$ python3 -q
>>> import numpy as np
>>> np.set_printoptions(suppress=True, linewidth=160)
>>> rd = lambda a: np.round(a, 2) + 0
>>> A2 = np.array([[0, 1], [5, 2]])
>>> data = np.tile(A2, (2, 2))
>>> print(data)
[[0 1 0 1]
 [5 2 5 2]
 [0 1 0 1]
 [5 2 5 2]]
>>> # rank 2
>>> A2 = data / np.sqrt((data ** 2).mean(axis=1, keepdims=True))
>>> print(np.linalg.matrix_rank(A2) == np.linalg.matrix_rank(data))
True
>>> print(data - data.mean(axis=1, keepdims=True))
[[-0.5  0.5 -0.5  0.5]
 [ 1.5 -1.5  1.5 -1.5]
 [-0.5  0.5 -0.5  0.5]
 [ 1.5 -1.5  1.5 -1.5]]
>>> f = np.array([-2, 3, 1])
>>> print(np.cross(data[1, :3], data[3, :3]))
[0 0 0]
>>> U, sig, Vt = np.linalg.svd(data)
>>> print(rd(sig))
[10.8   1.85  0.    0.  ]
>>> print(np.argmax(sig[:-1] / (sig[1:] + 1e-6)) + 1)
2
>>> A2 = U[:, :2] @ np.diag(sig[:2]) @ Vt[:2]
>>> print(rd(A2))
[[0. 1. 0. 1.]
 [5. 2. 5. 2.]
 [0. 1. 0. 1.]
 [5. 2. 5. 2.]]
>>> print(rd(np.linalg.norm(data - A2) / np.linalg.norm(data)))
0.0
>>> U, sig, Vt = np.linalg.svd(data)
>>> V = Vt[:(sig > 1e-8).sum()]
>>> rng = np.random.default_rng(52629)
>>> x = data[3] + 3 * data[2] + rng.integers(2) * np.eye(4)[1]
>>> print(x)
[5. 6. 5. 5.]
>>> print(np.linalg.matrix_rank(np.vstack([data, x])))
3
>>> print(np.allclose(V.T @ V @ x, x))
False
>>> print(rd(V.T @ V))
[[0.5 0.  0.5 0. ]
 [0.  0.5 0.  0.5]
 [0.5 0.  0.5 0. ]
 [0.  0.5 0.  0.5]]
>>> f, g = data[1], data[3]
>>> print(f @ g)
58
>>> print(f @ f)
58
>>> pr = (f @ g) / (f @ f) * f
>>> print((g - pr) @ f)
0.0
>>> print(pr)
[5. 2. 5. 2.]
>>> M = np.load("out12.npy")
>>> print(M)
[[ 0  0  0  0 -3  0  0  0 -1  5  0  0  0]
 [ 0 -3  2 -1  0  1  0  0  0  0 -4 -4  0]
 [ 0  2  2 -5  0  1 -3 -4  0  0  4  5 -5]
 [ 0  2  5 -3  0 -4  4 -1  0  0  2  1 -4]
 [-5  0  0  0 -5  0  0  0  5 -4  0  0  0]
 [ 0 -1  0 -3  0 -1  3  5  0  0  2  1  1]
 [ 0 -1 -3  3  0  1  3  0  0  0 -2  3 -3]
 [ 0  4 -3  0  0 -2 -5  5  0  0  5 -5 -1]
 [ 5  0  0  0  1  0  0  0 -2 -5  0  0  0]
 [-5  0  0  0 -4  0  0  0  1  1  0  0  0]
 [ 0 -1 -4 -1  0 -3  1  1  0  0  0 -4  4]
 [ 0 -4 -3 -3  0 -3  0 -1  0  0 -2 -1 -5]
 [ 0 -3 -5  2  0  3  0  4  0  0  1  0 -2]]
>>> gram = M.T @ M
>>> print((M @ M.T).shape)
(13, 13)
>>> print(np.trace(gram), (M ** 2).sum())
923 923
>>> print(np.linalg.matrix_rank(gram))
13
>>> print(np.allclose(gram, gram.T))
True
>>> print(np.diag(gram))
[ 75  61 101  67  51  51  69  85  31  67  74  94  97]
>>> def softmax(z):
...     e = np.exp(z - z.max(axis=-1, keepdims=True))
...     return e / e.sum(axis=-1, keepdims=True)
... 
>>> print(rd(softmax(M).sum(axis=1)))
[1. 1. 1. 1. 1. 1. 1. 1. 1. 1. 1. 1. 1.]
>>> print(rd(softmax(10 * M[3])))
[0. 0. 1. 0. 0. 0. 0. 0. 0. 0. 0. 0. 0.]
>>> print(rd(softmax(M[3])))
[0.   0.03 0.66 0.   0.   0.   0.24 0.   0.   0.   0.03 0.01 0.  ]
>>> scores = M @ M.T / np.sqrt(13)
>>> print(softmax(scores).round(6).argmax(axis=1))
[ 0  1  2  3  4  5  6  7  8  4 10 11 12]
>>> print(rd(softmax(scores)[3] @ M))
[ 0.  2.  5. -3.  0. -4.  4. -1.  0.  0.  2.  1. -4.]
>>> f = np.array([3, 3, 3, 0, 0, 1, 1, 3, 3, 1, 1, 0, 3])
>>> A2 = M + np.outer(f, np.eye(13)[4])
>>> print(rd(np.linalg.det(A2) / np.linalg.det(M)), rd(1 + np.linalg.solve(M, f)[4]))
0.03 0.03
>>> print(np.linalg.matrix_rank(np.linalg.inv(A2) - np.linalg.inv(M), tol=1e-8))
1
>>> th = np.radians(60)
>>> R = np.eye(13)
>>> R[5, 5] = R[12, 12] = np.cos(th)
>>> R[5, 12], R[12, 5] = -np.sin(th), np.sin(th)
>>> A2 = M @ R.T
>>> print(rd(np.abs(A2 - M).max(axis=0)))
[0.   0.   0.   0.   0.   5.83 0.   0.   0.   0.   0.   0.   4.6 ]
>>> print(np.allclose(M @ M.T, A2 @ A2.T))
True
>>> print(np.allclose(np.linalg.norm(M, axis=1), np.linalg.norm(A2, axis=1)))
True
>>> print(rd(np.linalg.det(R)), np.trace(R))
1.0 12.0
>>> print(rd(np.abs(np.linalg.eigvals(M)).max()))
10.04
>>> print(np.allclose(M, M.T))
False
>>> print(np.allclose(M @ M.T, M.T @ M))
False
>>> feats = np.load("dump.npy")
>>> print(rd(feats))
[[ -9.11 -20.13  -5.92 -11.17  -9.1    3.99 -14.89 -14.48 -16.82 -34.62  -3.86 -41.79 -21.53]
 [ -5.31 -11.41  -5.27  -7.2   -4.95   3.4   -9.48  -7.62 -10.99 -19.03  -3.02 -22.47 -10.68]
 [ -3.39  -6.18  -4.35  -4.63  -2.53   2.36  -5.89  -3.8   -7.01  -9.98  -2.24 -11.39  -5.09]
 [ -3.39  -6.17  -4.34  -4.63  -2.52   2.36  -5.88  -3.79  -7.    -9.96  -2.24 -11.36  -5.08]
 [ -3.22  -5.65  -4.2   -4.35  -2.29   2.21  -5.5   -3.44  -6.56  -9.09  -2.14 -10.31  -4.59]
 [ -3.07  -5.2   -4.07  -4.11  -2.09   2.07  -5.16  -3.14  -6.18  -8.34  -2.04  -9.41  -4.18]
 [ -1.78  -1.81  -2.3   -1.92  -0.65   0.65  -2.19  -1.03  -2.7   -2.84  -1.03  -2.98  -1.54]
 [  1.93   0.96   1.6    1.33   0.33   0.3    1.24   0.75   1.54   1.72   0.61   1.74   1.69]
 [  2.03   1.     1.67   1.38   0.34   0.33   1.29   0.79   1.6    1.79   0.63   1.82   1.77]
 [ 12.8    5.87   6.64   6.85   2.39   4.86   5.66   5.96   6.75  11.83   2.18  13.13  14.31]
 [ 13.78   6.34   6.97   7.3    2.6    5.34   6.01   6.5    7.15  12.84   2.27  14.31  15.58]
 [ 14.1    6.5    7.08   7.45   2.67   5.5    6.13   6.67   7.28  13.18   2.3   14.7   16.  ]
 [ 14.97   6.93   7.36   7.86   2.87   5.93   6.44   7.16   7.63  14.1    2.38  15.78  17.15]
 [ 29.6   14.76  11.32  14.47   6.53  13.43  11.61  15.93  13.3   30.69   3.38  35.54  37.59]
 [ 31.42  15.8   11.74  15.29   7.03  14.39  12.25  17.09  14.    32.89   3.48  38.17  40.25]]
>>> r = np.linalg.matrix_rank(feats)
>>> print(r)
3
>>> null = np.linalg.svd(feats)[2][r:].T
>>> print([int(np.linalg.matrix_rank(np.delete(feats, i, axis=0))) for i in range(15)])
[3, 3, 3, 3, 3, 3, 3, 3, 3, 3, 3, 3, 3, 3, 3]
>>> print(np.linalg.matrix_rank(feats.T @ feats), np.linalg.matrix_rank(feats @ feats.T))
3 3
>>> print(np.allclose(feats @ null, 0))
True
>>> print(rd(np.linalg.norm(feats, 2) / np.linalg.norm(feats)))
0.97
>>> print(np.argsort(-np.linalg.norm(feats, axis=0).round(6), kind="stable")[:3])
[11 12  9]
>>> print([round(float(x), 2) for x in np.linalg.svd(feats, compute_uv=False)[:3]])
[154.82, 34.15, 10.56]
>>> print(np.linalg.cond(feats) > 100)
True
>>> print(rd(softmax(feats).sum(axis=1)))
[1. 1. 1. 1. 1. 1. 1. 1. 1. 1. 1. 1. 1. 1. 1.]
>>> print(rd(softmax(feats[10])))
[0.11 0.   0.   0.   0.   0.   0.   0.   0.   0.04 0.   0.19 0.66]
>>> print(rd(softmax(10 * feats[10])))
[0. 0. 0. 0. 0. 0. 0. 0. 0. 0. 0. 0. 1.]
>>> print(rd(softmax(feats[10] + -2)))
[0.11 0.   0.   0.   0.   0.   0.   0.   0.   0.04 0.   0.19 0.66]
>>> scores = feats @ feats.T / np.sqrt(13)
>>> print(rd(softmax(scores)[10] @ feats))
[31.42 15.8  11.74 15.29  7.03 14.39 12.25 17.09 14.   32.89  3.48 38.17 40.25]
>>> print(softmax(scores).round(6).argmax(axis=1))
[ 0  0  0  0  0  0  0 14 14 14 14 14 14 14 14]
>>> mat = np.loadtxt("case15.csv", delimiter=",")
>>> print(mat)
[[-9.  3.  4.  1. -9. -1. -2.  6. -4. -4.  6. -8. -5.  8.]
 [-3. -2.  5. -7.  1.  4. -1. -8.  1. -2.  2.  0. -5.  4.]
 [ 2.  7. -9.  9.  8.  7.  3. -1. -3. -5.  8.  1. -2.  8.]
 [ 4.  0. -6. -9. -6.  2. -6.  4. -6.  9.  1.  5.  6.  5.]
 [-1. -8.  2.  9.  8. -9.  9.  8.  5. -2. -3.  9. -9.  0.]
 [-3. -6. -6. -7.  6.  9. -3. -1.  9. -2. -9. -4.  8. -1.]
 [ 4. -3.  4.  5. -3.  6.  1. -6. -5.  8.  1. -1. -4.  0.]
 [-6. -2.  0.  7.  7.  9.  4.  1.  7.  5. -3. -9.  0. -5.]
 [-9.  0. -6. -4.  3.  7.  0. -6.  4.  3. -4. -3. -7. -4.]
 [ 1. -4.  6.  6. -7.  8. -7. -5. -3. -3.  3. -5.  1. -3.]
 [ 1.  4.  8.  8.  4. -7. -5.  6.  1.  1.  4.  2. -7.  0.]
 [ 3.  0.  0. -4.  4.  3. -1. -9.  2. -8. -1. -8. -4.  3.]
 [ 7.  0. -2.  8. -3. -2. -9. -2. -6.  9.  4.  6.  8. -7.]
 [-8. -9. -4.  7.  4. -4. -8.  7.  0.  1. -7.  2. -8.  5.]]
>>> f = np.array([-1, 0, -3, 0, -3, -3, -2, 2, 3, -3, 0, 1, -2, -2])
>>> A2 = mat + np.outer(f, np.eye(14)[5])
>>> print(rd(np.linalg.det(A2) / np.linalg.det(mat)), rd(1 + np.linalg.solve(mat, f)[5]))
1.12 1.12
>>> print(np.linalg.matrix_rank(np.linalg.inv(A2) - np.linalg.inv(mat), tol=1e-8))
1
>>> lab = rng.permutation(14)
>>> print(lab)
[ 0  1 12  9  6  7  5  2  4 11 13  8  3 10]
>>> A2 = mat[lab][:, lab]
>>> print(rd(np.sort(np.abs(np.linalg.eigvals(A2)))))
[ 6.42  6.42  7.1   8.85  8.85 11.65 11.65 12.26 14.49 14.49 17.82 17.82 20.39 20.39]
>>> print(np.allclose(A2, mat))
False
>>> print(np.trace(A2))
0.0
>>> lab = rng.permutation(14)
>>> A2 = mat[:, lab] * rng.choice([-1, 1], 14)
>>> print(A2)
[[ 6.  9. -4. -4.  3. -9. -6.  8.  1. -8.  1. -4.  5. -2.]
 [-8.  3. -2. -5. -2.  1. -2. -0. -7. -4. -4.  1.  5. -1.]
 [-1. -2. -5.  9.  7.  8. -8. -1.  9. -8. -7. -3.  2.  3.]
 [ 4. -4.  9.  6.  0. -6. -1. -5. -9. -5. -2. -6. -6. -6.]
 [ 8.  1. -2. -2. -8.  8.  3. -9.  9. -0.  9.  5.  9.  9.]
 [-1.  3. -2.  6. -6.  6.  9.  4. -7.  1. -9.  9. -8. -3.]
 [-6. -4.  8. -4. -3. -3. -1.  1.  5. -0. -6. -5.  4.  1.]
 [ 1.  6.  5. -0. -2.  7.  3.  9.  7.  5. -9.  7. -0.  4.]
 [-6.  9.  3.  6.  0.  3.  4.  3. -4.  4. -7.  4.  7.  0.]
 [-5. -1. -3. -6. -4. -7. -3.  5.  6.  3. -8. -3. -1. -7.]
 [ 6. -1.  1. -8.  4.  4. -4. -2.  8. -0.  7.  1.  7. -5.]
 [-9. -3. -8. -0.  0.  4.  1.  8. -4. -3. -3.  2.  4. -1.]
 [-2. -7.  9.  2.  0. -3. -4. -6.  8.  7.  2. -6. -8. -9.]
 [ 7.  8.  1.  4. -9.  4.  7. -2.  7. -5.  4.  0.  8. -8.]]
>>> U, _, Vt = np.linalg.svd(mat.T @ A2)
>>> print(lab)
[ 7  0  9  2  1  4 10 11  3 13  5  8 12  6]
>>> W0 = np.loadtxt("block10.csv", delimiter=",")
>>> print(W0)
[[ -1.  -1.  -1.  -1.  -1.  -1.  -1.  -1.  -1.  -1.  -1.  -1.  -1.  -1.]
 [ -1.  -2.  -2.  -2.  -2.  -2.  -2.  -2.  -2.  -2.  -2.  -2.  -2.  -2.]
 [ -1.  -2.  -3.  -3.  -3.  -3.  -3.  -3.  -3.  -3.  -3.  -3.  -3.  -3.]
 [ -1.  -2.  -3.  -4.  -4.  -4.  -4.  -4.  -4.  -4.  -4.  -4.  -4.  -4.]
 [ -1.  -2.  -3.  -4.  -5.  -5.  -5.  -5.  -5.  -5.  -5.  -5.  -5.  -5.]
 [ -1.  -2.  -3.  -4.  -5.  -6.  -6.  -6.  -6.  -6.  -6.  -6.  -6.  -6.]
 [ -1.  -2.  -3.  -4.  -5.  -6.  -7.  -7.  -7.  -7.  -7.  -7.  -7.  -7.]
 [ -1.  -2.  -3.  -4.  -5.  -6.  -7.  -8.  -8.  -8.  -8.  -8.  -8.  -8.]
 [ -1.  -2.  -3.  -4.  -5.  -6.  -7.  -8.  -9.  -9.  -9.  -9.  -9.  -9.]
 [ -1.  -2.  -3.  -4.  -5.  -6.  -7.  -8.  -9. -10. -10. -10. -10. -10.]
 [ -1.  -2.  -3.  -4.  -5.  -6.  -7.  -8.  -9. -10. -11. -11. -11. -11.]
 [ -1.  -2.  -3.  -4.  -5.  -6.  -7.  -8.  -9. -10. -11. -12. -12. -12.]
 [ -1.  -2.  -3.  -4.  -5.  -6.  -7.  -8.  -9. -10. -11. -12. -13. -13.]
 [ -1.  -2.  -3.  -4.  -5.  -6.  -7.  -8.  -9. -10. -11. -12. -13. -14.]]
>>> # symmetric, so the eigenvalues are real
>>> lab = rng.permutation(14)
>>> A2 = W0[:, lab] * rng.choice([-1, 1], 14)
>>> print(A2)
[[ -1.   1.  -1.   1.   1.  -1.  -1.   1.   1.   1.  -1.  -1.  -1.   1.]
 [ -2.   2.  -1.   2.   2.  -2.  -2.   2.   2.   2.  -2.  -2.  -2.   2.]
 [ -3.   3.  -1.   3.   3.  -3.  -3.   3.   3.   3.  -3.  -2.  -3.   3.]
 [ -4.   4.  -1.   4.   4.  -4.  -4.   4.   3.   4.  -4.  -2.  -4.   4.]
 [ -5.   5.  -1.   5.   4.  -5.  -5.   5.   3.   5.  -5.  -2.  -5.   5.]
 [ -6.   6.  -1.   6.   4.  -6.  -6.   6.   3.   6.  -6.  -2.  -6.   5.]
 [ -7.   7.  -1.   7.   4.  -7.  -7.   6.   3.   7.  -7.  -2.  -7.   5.]
 [ -8.   8.  -1.   8.   4.  -8.  -8.   6.   3.   8.  -7.  -2.  -8.   5.]
 [ -8.   9.  -1.   9.   4.  -9.  -9.   6.   3.   9.  -7.  -2.  -9.   5.]
 [ -8.  10.  -1.  10.   4. -10. -10.   6.   3.  10.  -7.  -2.  -9.   5.]
 [ -8.  11.  -1.  11.   4. -11. -10.   6.   3.  11.  -7.  -2.  -9.   5.]
 [ -8.  11.  -1.  12.   4. -12. -10.   6.   3.  12.  -7.  -2.  -9.   5.]
 [ -8.  11.  -1.  12.   4. -13. -10.   6.   3.  13.  -7.  -2.  -9.   5.]
 [ -8.  11.  -1.  12.   4. -13. -10.   6.   3.  14.  -7.  -2.  -9.   5.]]
>>> U, _, Vt = np.linalg.svd(W0.T @ A2)
>>> print(lab)
[ 7 10  0 11  3 12  9  5  2 13  6  1  8  4]
